>>> import numpy as np
>>> np.set_printoptions(precision=2, suppress=True, linewidth=160)
>>> def rd(a):
...     return np.round(a, 2) + 0
... 
>>> J = np.load("a.npy")
>>> J
array([[-4,  3,  4,  0],
       [-8,  6,  8,  0],
       [ 4, -3, -4,  0]])
>>> rank = np.linalg.matrix_rank(J)
>>> rank
np.int64(1)
>>> ns = np.linalg.svd(J)[2][rank:].T
>>> rd(J @ ns)
array([[0., 0., 0.],
       [0., 0., 0.],
       [0., 0., 0.]])
>>> rd(ns @ ns.T)
array([[ 0.61,  0.29,  0.39,  0.  ],
       [ 0.29,  0.78, -0.29,  0.  ],
       [ 0.39, -0.29,  0.61,  0.  ],
       [ 0.  ,  0.  ,  0.  ,  1.  ]])
>>> np.linalg.matrix_rank(J.T @ J), np.linalg.matrix_rank(J @ J.T)
(np.int64(1), np.int64(1))
>>> Uu, s, Vh = np.linalg.svd(J)
>>> rd(s)
array([15.68,  0.  ,  0.  ])
>>> np.argmax(s[:-1] / (s[1:] + 1e-6)) + 1
np.int64(1)
>>> B = Uu[:, :1] @ np.diag(s[:1]) @ Vh[:1]
>>> np.linalg.matrix_rank(J, rtol=0.05)
np.int64(1)
>>> rd(B)
array([[-4.,  3.,  4.,  0.],
       [-8.,  6.,  8.,  0.],
       [ 4., -3., -4.,  0.]])
>>> np.linalg.matrix_rank(B)
np.int64(1)
>>> rd(np.abs(J - B).max())
np.float64(0.0)
>>> rd(np.linalg.norm(J - B) / np.linalg.norm(J))
np.float64(0.0)
>>> A = np.load("sample11.npy")
>>> A
array([[ 1,  3,  3,  0, -1,  1],
       [ 3,  9,  9,  0, -3,  3],
       [ 3,  9,  9,  0, -3,  3],
       [ 0,  0,  0,  0,  0,  0],
       [-1, -3, -3,  0,  1, -1],
       [ 1,  3,  3,  0, -1,  1]])
>>> # rows 1 and 2 are equal
>>> vec = np.array([-1, 1, -1, 1])
>>> np.linalg.norm(J @ vec) <= np.linalg.norm(J, 2) * np.linalg.norm(vec) + 1e-9
np.True_
>>> np.einsum("ij,j->i", J, vec)
array([ 3,  6, -3])
>>> (J @ vec).argmax()
np.int64(1)
>>> J @ (2 * vec)
array([ 6, 12, -6])
>>> np.sign((J @ vec).round(6))
array([ 1,  1, -1])
